% ipython --no-banner

In [1]: import numpy as np

In [2]: np.set_printoptions(suppress=True, linewidth=160)

In [3]: def tidy(a):
   ...:     return np.round(a, 3) + 0
   ...: 

In [4]: out = np.array([[-3, -2, -2, -3, 3, 2, 2],
   ...:     [-3, 0, -2, 0, 2, 1, -3],
   ...:     [-1, 2, 3, -1, -2, 3, 1],
   ...:     [-1, -1, 3, 1, -3, 2, 3],
   ...:     [0, -3, 3, 3, -3, 2, 0]])

In [5]: M = np.block([[np.zeros((5, 5)), out], [out.T, np.zeros((7, 7))]])

In [6]: M
Out[6]: 
array([[ 0.,  0.,  0.,  0.,  0., -3., -2., -2., -3.,  3.,  2.,  2.],
       [ 0.,  0.,  0.,  0.,  0., -3.,  0., -2.,  0.,  2.,  1., -3.],
       [ 0.,  0.,  0.,  0.,  0., -1.,  2.,  3., -1., -2.,  3.,  1.],
       [ 0.,  0.,  0.,  0.,  0., -1., -1.,  3.,  1., -3.,  2.,  3.],
       [ 0.,  0.,  0.,  0.,  0.,  0., -3.,  3.,  3., -3.,  2.,  0.],
       [-3., -3., -1., -1.,  0.,  0.,  0.,  0.,  0.,  0.,  0.,  0.],
       [-2.,  0.,  2., -1., -3.,  0.,  0.,  0.,  0.,  0.,  0.,  0.],
       [-2., -2.,  3.,  3.,  3.,  0.,  0.,  0.,  0.,  0.,  0.,  0.],
       [-3.,  0., -1.,  1.,  3.,  0.,  0.,  0.,  0.,  0.,  0.,  0.],
       [ 3.,  2., -2., -3., -3.,  0.,  0.,  0.,  0.,  0.,  0.,  0.],
       [ 2.,  1.,  3.,  2.,  2.,  0.,  0.,  0.,  0.,  0.,  0.,  0.],
       [ 2., -3.,  1.,  3.,  0.,  0.,  0.,  0.,  0.,  0.,  0.,  0.]])

In [7]: tidy(np.linalg.norm(M, 2) / np.linalg.norm(M))
Out[7]: np.float64(0.509)

In [8]: [round(float(x), 3) for x in np.linalg.svd(M, compute_uv=False)[:3]]
Out[8]: [9.459, 9.459, 6.622]

In [9]: np.linalg.matrix_rank(M, rtol=0.1)
Out[9]: np.int64(10)

In [10]: np.linalg.cond(M) > 100
Out[10]: np.True_

In [11]: w, evecs = np.linalg.eigvalsh(M)
ValueError: too many values to unpack (expected 2)


In [12]: w, evecs = np.linalg.eigh(M)

In [13]: tidy(w.sum()), np.trace(M)
Out[13]: (np.float64(0.0), np.float64(0.0))

In [14]: np.unique(w.round(6) + 0, return_counts=True)[1]
Out[14]: array([1, 1, 1, 1, 1, 2, 1, 1, 1, 1, 1])

In [15]: np.abs(evecs[:, -1]).round(6).argmax()
Out[15]: np.int64(7)

In [16]: tidy(np.linalg.eigvalsh(M + 2 * np.eye(12)))
Out[16]: array([-7.459, -4.622, -2.678, -2.043,  0.799,  2.   ,  2.   ,  3.201,  6.043,  6.678,  8.622, 11.459])

In [17]: tidy(np.abs(evecs[:, -1]))
Out[17]: array([0.238, 0.25 , 0.259, 0.39 , 0.402, 0.086, 0.064, 0.437, 0.217, 0.434, 0.173, 0.18 ])

In [18]: tidy(np.linalg.eigvalsh(M).min())
Out[18]: np.float64(-9.459)

In [19]: U, sv, Vt = np.linalg.svd(M)

In [20]: evecs = Vt[:(sv > 1e-8).sum()]

In [21]: rng = np.random.default_rng(848553)

In [22]: vec = M[3] + 2 * M[8] + rng.integers(2) * np.eye(12)[6]

In [23]: vec
Out[23]: array([-6.,  0., -2.,  2.,  6., -1., -1.,  3.,  1., -3.,  2.,  3.])

In [24]: np.linalg.matrix_rank(np.vstack([M, vec]))
Out[24]: np.int64(10)

In [25]: tidy(np.diag(evecs.T @ evecs))
Out[25]: array([1.   , 1.   , 1.   , 1.   , 1.   , 0.892, 0.918, 0.482, 0.646, 0.463, 0.682, 0.917])

In [26]: U, sv, Vt = np.linalg.svd(M)

In [27]: np.argmax(sv[:-1] / (sv[1:] + 1e-6)) + 1
Out[27]: np.int64(10)

In [28]: tidy(sv)
Out[28]: array([9.459, 9.459, 6.622, 6.622, 4.678, 4.678, 4.043, 4.043, 1.201, 1.201, 0.   , 0.   ])

In [29]: out = U[:, :10] @ np.diag(sv[:10]) @ Vt[:10]

In [30]: tidy(out)
Out[30]: 
array([[ 0.,  0.,  0.,  0.,  0., -3., -2., -2., -3.,  3.,  2.,  2.],
       [ 0.,  0.,  0.,  0.,  0., -3.,  0., -2.,  0.,  2.,  1., -3.],
       [ 0.,  0.,  0.,  0.,  0., -1.,  2.,  3., -1., -2.,  3.,  1.],
       [ 0.,  0.,  0.,  0.,  0., -1., -1.,  3.,  1., -3.,  2.,  3.],
       [ 0.,  0.,  0.,  0.,  0.,  0., -3.,  3.,  3., -3.,  2.,  0.],
       [-3., -3., -1., -1.,  0.,  0.,  0.,  0.,  0.,  0.,  0.,  0.],
       [-2.,  0.,  2., -1., -3.,  0.,  0.,  0.,  0.,  0.,  0.,  0.],
       [-2., -2.,  3.,  3.,  3.,  0.,  0.,  0.,  0.,  0.,  0.,  0.],
       [-3.,  0., -1.,  1.,  3.,  0.,  0.,  0.,  0.,  0.,  0.,  0.],
       [ 3.,  2., -2., -3., -3.,  0.,  0.,  0.,  0.,  0.,  0.,  0.],
       [ 2.,  1.,  3.,  2.,  2.,  0.,  0.,  0.,  0.,  0.,  0.,  0.],
       [ 2., -3.,  1.,  3.,  0.,  0.,  0.,  0.,  0.,  0.,  0.,  0.]])

In [31]: tidy(np.linalg.norm(M - out) / np.linalg.norm(M))
Out[31]: np.float64(0.0)

In [32]: tidy(np.linalg.norm(M - out, 2)), tidy(sv[10])
Out[32]: (np.float64(0.0), np.float64(0.0))

In [33]: F = np.load("out4.npy")

In [34]: tidy(F)
Out[34]: 
array([[ 1.   ,  0.   ,  0.   ,  0.   ,  0.   ,  0.   ,  0.   ,  0.   ,  0.   ,  0.   ],
       [ 0.   ,  1.   ,  0.   ,  0.   ,  0.   ,  0.   ,  0.   ,  0.   ,  0.   ,  0.   ],
       [ 0.   ,  0.   ,  1.   ,  0.   ,  0.   ,  0.   ,  0.   ,  0.   ,  0.   ,  0.   ],
       [ 0.   ,  0.   ,  0.   ,  0.809,  0.   ,  0.   ,  0.   ,  0.   ,  0.   , -0.588],
       [ 0.   ,  0.   ,  0.   ,  0.   ,  1.   ,  0.   ,  0.   ,  0.   ,  0.   ,  0.   ],
       [ 0.   ,  0.   ,  0.   ,  0.   ,  0.   ,  1.   ,  0.   ,  0.   ,  0.   ,  0.   ],
       [ 0.   ,  0.   ,  0.   ,  0.   ,  0.   ,  0.   ,  1.   ,  0.   ,  0.   ,  0.   ],
       [ 0.   ,  0.   ,  0.   ,  0.   ,  0.   ,  0.   ,  0.   ,  1.   ,  0.   ,  0.   ],
       [ 0.   ,  0.   ,  0.   ,  0.   ,  0.   ,  0.   ,  0.   ,  0.   ,  1.   ,  0.   ],
       [ 0.   ,  0.   ,  0.   ,  0.588,  0.   ,  0.   ,  0.   ,  0.   ,  0.   ,  0.809]])

In [35]: t3 = np.stack([F, -1 * F, F[::-1]])

In [36]: t3.shape
Out[36]: (3, 10, 10)

In [37]: tidy(t3.sum(axis=0))
Out[37]: 
array([[ 0.   ,  0.   ,  0.   ,  0.588,  0.   ,  0.   ,  0.   ,  0.   ,  0.   ,  0.809],
       [ 0.   ,  0.   ,  0.   ,  0.   ,  0.   ,  0.   ,  0.   ,  0.   ,  1.   ,  0.   ],
       [ 0.   ,  0.   ,  0.   ,  0.   ,  0.   ,  0.   ,  0.   ,  1.   ,  0.   ,  0.   ],
       [ 0.   ,  0.   ,  0.   ,  0.   ,  0.   ,  0.   ,  1.   ,  0.   ,  0.   ,  0.   ],
       [ 0.   ,  0.   ,  0.   ,  0.   ,  0.   ,  1.   ,  0.   ,  0.   ,  0.   ,  0.   ],
       [ 0.   ,  0.   ,  0.   ,  0.   ,  1.   ,  0.   ,  0.   ,  0.   ,  0.   ,  0.   ],
       [ 0.   ,  0.   ,  0.   ,  0.809,  0.   ,  0.   ,  0.   ,  0.   ,  0.   , -0.588],
       [ 0.   ,  0.   ,  1.   ,  0.   ,  0.   ,  0.   ,  0.   ,  0.   ,  0.   ,  0.   ],
       [ 0.   ,  1.   ,  0.   ,  0.   ,  0.   ,  0.   ,  0.   ,  0.   ,  0.   ,  0.   ],
       [ 1.   ,  0.   ,  0.   ,  0.   ,  0.   ,  0.   ,  0.   ,  0.   ,  0.   ,  0.   ]])
